$ python -q
>>> import numpy as np
>>> np.set_printoptions(precision=3, suppress=True, linewidth=100, floatmode="fixed")
>>> K = np.tanh(np.array([[-0.3, -0.3],
...     [-1.5, 1.6],
...     [-0.4, 0.6],
...     [-0.7, 0.7],
...     [-0.3, -0.1],
...     [0.8, 0.4],
...     [0.5, 0.2],
...     [0.4, -0.2],
...     [-0.6, 1.3],
...     [-0.8, -0.5],
...     [-1.7, -0.8],
...     [0.3, -0.3],
...     [0.6, -0.9],
...     [0.1, -1.3],
...     [0.7, 0.4],
...     [-0.3, 1.2],
...     [-0.3, 1.1],
...     [1.0, 1.3],
...     [-0.5, -0.6]]) @ np.array([[-0.8, 0.3, 1.0], [-1.8, -1.6, -0.9]]))
>>> K
array([[ 0.653,  0.371, -0.030],
       [-0.933, -0.995, -0.994],
       [-0.641, -0.793, -0.735],
       [-0.604, -0.869, -0.869],
       [ 0.397,  0.070, -0.207],
       [-0.876, -0.380,  0.414],
       [-0.641, -0.168,  0.310],
       [ 0.040,  0.414,  0.523],
       [-0.953, -0.978, -0.944],
       [ 0.912,  0.508, -0.336],
       [ 0.993,  0.647, -0.753],
       [ 0.291,  0.515,  0.515],
       [ 0.814,  0.925,  0.887],
       [ 0.978,  0.971,  0.854],
       [-0.856, -0.405,  0.327],
       [-0.958, -0.965, -0.881],
       [-0.940, -0.952, -0.859],
       [-0.996, -0.945, -0.168],
       [ 0.901,  0.670,  0.040]])
>>> Ac = K - K.mean(axis=0)
>>> V = np.linalg.svd(Ac)[2][:2]
>>> other = Ac - Ac @ V.T @ V
>>> round(float(np.linalg.norm(other) / np.linalg.norm(Ac)), 3)
0.066
>>> (Ac @ V.T).std(axis=0)
array([1.118, 0.515])
>>> np.round(np.cov(Ac @ V.T, rowvar=False), 3) + 0
array([[1.319, 0.000],
       [0.000, 0.280]])
>>> other.std(axis=0)
array([0.045, 0.063, 0.026])
>>> blk = np.stack([K, 5 * K, K[::-1]])
>>> np.linalg.matrix_rank(blk.reshape(3, -1))
np.int64(2)
>>> np.linalg.norm(blk, axis=(1, 2))
array([ 5.473, 27.366,  5.473])
>>> np.einsum("bij,cij->bc", blk, blk)
array([[ 29.955, 149.776,  11.121],
       [149.776, 748.880,  55.607],
       [ 11.121,  55.607,  29.955]])
>>> Ac = K - K.mean(axis=1)
Traceback (most recent call last):
  File "<python-input-15>", line 1, in <module>
    Ac = K - K.mean(axis=1)
         ~~^~~~~~~~~~~~~~~~
ValueError: operands could not be broadcast together with shapes (19,3) (19,) 
>>> Ac = K - K.mean(axis=0)
>>> U, sig, VT = np.linalg.svd(Ac, full_matrices=False)
>>> np.abs(U[:, 0]).argmax()
np.int64(13)
>>> np.round((sig ** 2).sum() ** 2 / (sig ** 4).sum(), 3)
np.float64(1.418)
>>> vec = np.array([0, -1, -1])
>>> target = K @ vec
>>> b, lr = np.zeros(3), 1 / np.linalg.norm(K, 2) ** 2
>>> for i in range(200):
...     b -= lr * K.T @ (K @ b - target)
...     if i % 50 == 0: print(i, round(np.linalg.norm(K @ b - target), 3))
... 
0 1.519
50 0.129
100 0.099
150 0.075
>>> round(np.linalg.cond(K), 3)
np.float64(13.565)
>>> b
array([-0.086, -0.878, -1.049])
>>> data = np.array([[-1, 2, 3, 0],
...     [-2, -2, -3, 2],
...     [1, 1, -1, 0],
...     [-3, -1, 3, -1],
...     [0, 0, -2, 1],
...     [0, -2, 1, -1]])
>>> data[1] = data[5]
>>> data
array([[-1,  2,  3,  0],
       [ 0, -2,  1, -1],
       [ 1,  1, -1,  0],
       [-3, -1,  3, -1],
       [ 0,  0, -2,  1],
       [ 0, -2,  1, -1]])
>>> def softmax(z):
...     e = np.exp(z - z.max(axis=-1, keepdims=True))
...     return e / e.sum(axis=-1, keepdims=True)
... 
>>> softmax(data[1])
array([0.237, 0.032, 0.644, 0.087])
>>> softmax(data[1] + -2)
array([0.237, 0.032, 0.644, 0.087])
>>> S = data @ data.T / np.sqrt(4)
>>> softmax(S)[1] @ data
array([-0.989, -1.615,  1.657, -0.979])
>>> data[:, 4]
Traceback (most recent call last):
  File "<python-input-34>", line 1, in <module>
    data[:, 4]
    ~~~~^^^^^^
IndexError: index 4 is out of bounds for axis 1 with size 4
>>> np.abs(data).max()
np.int64(3)
>>> data.shape
(6, 4)
>>> data - data[0]
array([[ 0,  0,  0,  0],
       [ 1, -4, -2, -1],
       [ 2, -1, -4,  0],
       [-2, -3,  0, -1],
       [ 1, -2, -5,  1],
       [ 1, -4, -2, -1]])
>>> np.linalg.svd(data, compute_uv=False)
array([5.945, 3.831, 1.919, 0.550])
>>> np.linalg.rank(data)
Traceback (most recent call last):
  File "<python-input-39>", line 1, in <module>
    np.linalg.rank(data)
    ^^^^^^^^^^^^^^
AttributeError: module 'numpy.linalg' has no attribute 'rank'
>>> proj = data @ np.linalg.solve(data.T @ data, data.T)
>>> np.round((np.eye(6) - proj) @ data, 3) + 0
array([[0.000, 0.000, 0.000, 0.000],
       [0.000, 0.000, 0.000, 0.000],
       [0.000, 0.000, 0.000, 0.000],
       [0.000, 0.000, 0.000, 0.000],
       [0.000, 0.000, 0.000, 0.000],
       [0.000, 0.000, 0.000, 0.000]])
>>> np.linalg.matrix_rank(np.eye(6) - proj)
np.int64(2)
>>> np.round(proj @ data[:, 3], 3) + 0
array([ 0.000, -1.000,  0.000, -1.000,  1.000, -1.000])
>>> np.allclose(proj @ proj, proj)
True
>>> other = np.c_[data[:, :1] @ np.array([[2]]), np.array([0, -4, -1, -5, -2, -2])]
>>> other
array([[-2,  0],
       [ 0, -4],
       [ 2, -1],
       [-6, -5],
       [ 0, -2],
       [ 0, -2]])
>>> np.linalg.norm(np.linalg.qr(data)[0].T @ other, axis=0) ** 2 / ((other ** 2).sum(axis=0) + 1e-12)
array([1.000, 0.659])
>>> np.round(np.linalg.lstsq(data, other[:, 0])[0], 3) + 0
array([2.000, 0.000, 0.000, 0.000])
>>> X = np.load("layer12.npy")
>>> X
array([[-0.130, -0.010,  0.020, -0.020, -0.010,  0.080],
       [ 1.430,  0.110, -0.220,  0.220,  0.110, -0.880],
       [-1.040, -0.080,  0.160, -0.160, -0.080,  0.640],
       [ 0.520,  0.040, -0.080,  0.080,  0.040, -0.320],
       [-0.390, -0.030,  0.060, -0.060, -0.030,  0.240]])
>>> # column 4 repeats column 1
>>> W1 = np.array([[-2, 0, 0, -2, -2, 2],
...     [-2, -2, 1, 1, -2, -1],
...     [0, -2, 2, 1, 0, 1],
...     [-1, 0, 1, 0, 1, 0],
...     [0, 1, -1, -1, 0, 2],
...     [1, 1, 0, -1, 2, 1]])
>>> b = np.array([2, -1, 0, -2, 2, 1])
>>> H = np.maximum(X @ W1 + b, 0)
>>> H
array([[2.380, 0.000, 0.020, 0.000, 2.420, 0.830],
       [0.000, 0.000, 0.000, 0.000, 0.000, 2.870],
       [5.040, 0.000, 0.160, 0.000, 5.360, 0.000],
       [0.480, 0.000, 0.000, 0.000, 0.320, 1.680],
       [3.140, 0.000, 0.060, 0.000, 3.260, 0.490]])
>>> np.linalg.matrix_rank(H)
np.int64(4)
>>> (H > 0).mean(axis=0)
array([0.800, 0.000, 0.600, 0.000, 0.800, 0.800])
>>> C = np.array([[-1, 1], [0, 2], [2, 1], [-2, 0], [1, -2], [1, -2]])
>>> (H @ C).round(6).argmax(axis=1)
array([0, 0, 0, 0, 0])
>>> W1 @ C
array([[ 6, -2],
       [-1,  1],
       [ 3, -4],
       [ 4, -2],
       [ 2, -3],
       [ 4, -3]])
>>> f, r1 = X[0], X[3]
>>> round(f @ f, 3)
np.float64(0.024)
>>> round(f @ r1, 3)
np.float64(-0.097)
>>> p = (f @ r1) / (f @ f) * f
>>> round(np.linalg.norm(f + r1) ** 2 + np.linalg.norm(f - r1) ** 2, 3)
np.float64(0.826)
>>> (r1 - p) @ f
np.float64(0.0)
>>> r1 - p
array([0.000, 0.000, 0.000, 0.000, 0.000, 0.000])
>>> np.round(np.outer(f, r1), 3) + 0
array([[-0.068, -0.005,  0.010, -0.010, -0.005,  0.042],
       [-0.005,  0.000,  0.001, -0.001,  0.000,  0.003],
       [ 0.010,  0.001, -0.002,  0.002,  0.001, -0.006],
       [-0.010, -0.001,  0.002, -0.002, -0.001,  0.006],
       [-0.005,  0.000,  0.001, -0.001,  0.000,  0.003],
       [ 0.042,  0.003, -0.006,  0.006,  0.003, -0.026]])
>>> f = np.array([-1, 3])
>>> np.round(np.correlate(X[0], X[4], "full"), 3) + 0
array([-0.031,  0.002,  0.013, -0.013,  0.000,  0.073,  0.000, -0.013,  0.013,  0.002, -0.031])
>>> np.unique(X.round(6), axis=0).shape
(5, 6)
>>> X @ np.linalg.pinv(X) @ X
array([[-0.130, -0.010,  0.020, -0.020, -0.010,  0.080],
       [ 1.430,  0.110, -0.220,  0.220,  0.110, -0.880],
       [-1.040, -0.080,  0.160, -0.160, -0.080,  0.640],
       [ 0.520,  0.040, -0.080,  0.080,  0.040, -0.320],
       [-0.390, -0.030,  0.060, -0.060, -0.030,  0.240]])
>>> np.abs(np.diag(np.linalg.qr(X)[1])) > 1e-9
array([ True, False, False, False, False])
>>> U, sig, VT = np.linalg.svd(X)
>>> np.argmax(sig[:-1] / (sig[1:] + 1e-6)) + 1
np.int64(1)
>>> other = U[:, :1] @ np.diag(sig[:1]) @ VT[:1]
>>> np.linalg.matrix_rank(X, rtol=0.05)
np.int64(1)
>>> np.linalg.matrix_rank(other)
np.int64(1)
>>> F = np.load("sample11.npy")
>>> F
array([[ -7.918,   5.630,   6.395,   7.979],
       [ -5.786,   7.153,   8.462,   8.023],
       [-12.509,   2.351,  -3.862, -15.343],
       [ -6.995,   6.289,   8.581,  13.161],
       [  4.540,  14.529,  16.413,  -0.004],
       [ -4.913,   7.776,   4.881,  -9.670],
       [ -2.908,   9.209,   8.900,  -1.326],
       [-10.908,   3.494,   2.167,   2.600],
       [ -3.776,   8.589,   9.107,   2.849],
       [ -1.355,  10.318,  13.147,   9.672],
       [ -2.217,   9.702,  12.013,   8.460],
       [  4.297,  14.355,  17.232,   4.214],
       [-10.049,   4.108,   6.605,  17.037]])
>>> blk = np.stack([data, 3 * data, data[::-1]])
>>> blk.sum(axis=0)
array([[ -4,   6,  13,  -1],
       [  0,  -8,   2,  -3],
       [  1,   3,  -1,  -1],
       [-11,  -3,  11,  -4],
       [  0,  -2,  -7,   3],
       [ -1,  -6,   7,  -4]])
>>> f = np.array([0, 0, 1, 0, 1])
>>> r1 = np.array([-1, -1, 0])
>>> feats = f[:, None] + r1[None, :]
>>> feats
array([[-1, -1,  0],
       [-1, -1,  0],
       [ 0,  0,  1],
       [-1, -1,  0],
       [ 0,  0,  1]])
>>> # columns 0 and 1 are equal
>>> other = data[0, 0] * data[1:] - np.outer(data[1:, 0], data[0])
>>> other
array([[ 0,  2, -1,  1],
       [ 0, -3, -2,  0],
       [ 0,  7,  6,  1],
       [ 0,  0,  2, -1],
       [ 0,  2, -1,  1]])
>>> np.flatnonzero(~other.round(6).any(axis=1))
array([], dtype=int64)
>>> [round(float(x), 3) for x in np.linalg.svd(feats, compute_uv=False)[:3]]
[2.449, 1.414, 0.0]
>>> other = np.array([[-3, -4, -9], [0, -8, 3]])
>>> C = np.kron(other, feats)
>>> np.linalg.matrix_rank(C)
np.int64(4)
>>> U, sig, VT = np.linalg.svd(feats)
>>> V = VT[:(sig > 1e-8).sum()]
>>> rng = np.random.default_rng(34843)
>>> vec = feats[3] + -3 * feats[4] + rng.integers(2) * np.eye(3)[2]
>>> vec
array([-1.000, -1.000, -3.000])
>>> np.allclose(V.T @ V @ vec, vec)
True
>>> np.diag(V.T @ V)
array([0.500, 0.500, 1.000])
>>> round(float(np.linalg.norm(vec - V.T @ V @ vec)), 3)
0.0
>>> rk = np.linalg.matrix_rank(feats)
>>> rk
np.int64(2)
>>> N = np.linalg.svd(feats)[2][rk:].T
>>> np.allclose(feats @ N, 0)
True
>>> N[:, 0] / N[np.abs(N[:, 0]).round(6).argmax(), 0]
array([ 1.000, -1.000, -0.000])
>>> feats @ N
array([[0.000],
       [0.000],
       [0.000],
       [0.000],
       [0.000]])
>>> np.linalg.matrix_rank(feats.T @ feats), np.linalg.matrix_rank(feats @ feats.T)
(np.int64(2), np.int64(2))
>>> W0 = np.array([[0, -1], [2, -3]])
>>> W0
array([[ 0, -1],
       [ 2, -3]])
>>> # row 1 is much longer than the rest
>>> vals, V = np.linalg.eig(W0)
>>> np.sort(np.linalg.eigvals(np.linalg.inv(W0)))
array([-1.000, -0.500])
>>> np.sort(np.linalg.eigvals(W0 @ W0))
array([1.000, 4.000])
>>> np.sort(np.linalg.eigvals(W0.T))
array([-2.000, -1.000])
>>> f = np.array([-1, 0])
>>> np.array([np.convolve(row, f, "same") for row in W0])
array([[ 0,  1],
       [-2,  3]])
>>> np.correlate(W0[0], W0[1], "full")
array([ 0,  3, -2])
>>> other = np.array([[-2], [6], [-4], [-1], [6], [-1]])
>>> C = np.array([[1, -1, 0, -1, -1, 2]])
>>> M = other @ C
>>> M
array([[-2,  2,  0,  2,  2, -4],
       [ 6, -6,  0, -6, -6, 12],
       [-4,  4,  0,  4,  4, -8],
       [-1,  1,  0,  1,  1, -2],
       [ 6, -6,  0, -6, -6, 12],
       [-1,  1,  0,  1,  1, -2]])
>>> labels = rng.permutation(6)
>>> labels
array([2, 3, 0, 5, 1, 4])
>>> other = M[labels][:, labels]
>>> np.round(np.sort(np.abs(np.linalg.eigvals(other))), 3) + 0
array([ 0.000,  0.000,  0.000,  0.000,  0.000, 15.000])
>>> other
array([[ 0,  4, -4, -8,  4,  4],
       [ 0,  1, -1, -2,  1,  1],
       [ 0,  2, -2, -4,  2,  2],
       [ 0,  1, -1, -2,  1,  1],
       [ 0, -6,  6, 12, -6, -6],
       [ 0, -6,  6, 12, -6, -6]])
>>> np.diag(other)
array([ 0,  1, -2, -2, -6, -6])
>>> f = np.array([3, 0, 0])
>>> np.polyval(f, M[5])
array([ 3,  3,  0,  3,  3, 12])
>>> np.cross(M[5, :3], M[2, :3])
array([0, 0, 0])
>>> other = np.array([[1, 1, 2, 2], [2, 0, 0, 2], [1, 2, 2, 2], [0, 0, 1, 1]])
>>> other[-1] = other[0]
>>> arr = other + 0.3 * np.eye(4)
>>> arr
array([[1.300, 1.000, 2.000, 2.000],
       [2.000, 0.300, 0.000, 2.000],
       [1.000, 2.000, 2.300, 2.000],
       [1.000, 1.000, 2.000, 2.300]])
>>> np.linalg.matrix_rank(X, rtol=0.1)
np.int64(1)
>>> np.argsort(-np.linalg.norm(X, axis=0).round(6), kind="stable")[:3]
array([0, 5, 2])
>>> vec = np.array([6, 7, 8, 8])
>>> target = arr @ vec
>>> b, lr = np.zeros(4), 1 / np.linalg.norm(arr, 2) ** 2
>>> for i in range(10):
...     b -= lr * arr.T @ (arr @ b - target)
...     if i % 2 == 0: print(i, round(np.linalg.norm(arr @ b - target), 3))
... 
0 2.073
2 1.798
4 1.587
6 1.427
8 1.306
>>> np.round(np.linalg.cond(arr), 3)
np.float64(23.043)
>>> b
array([5.302, 5.628, 8.126, 9.088])
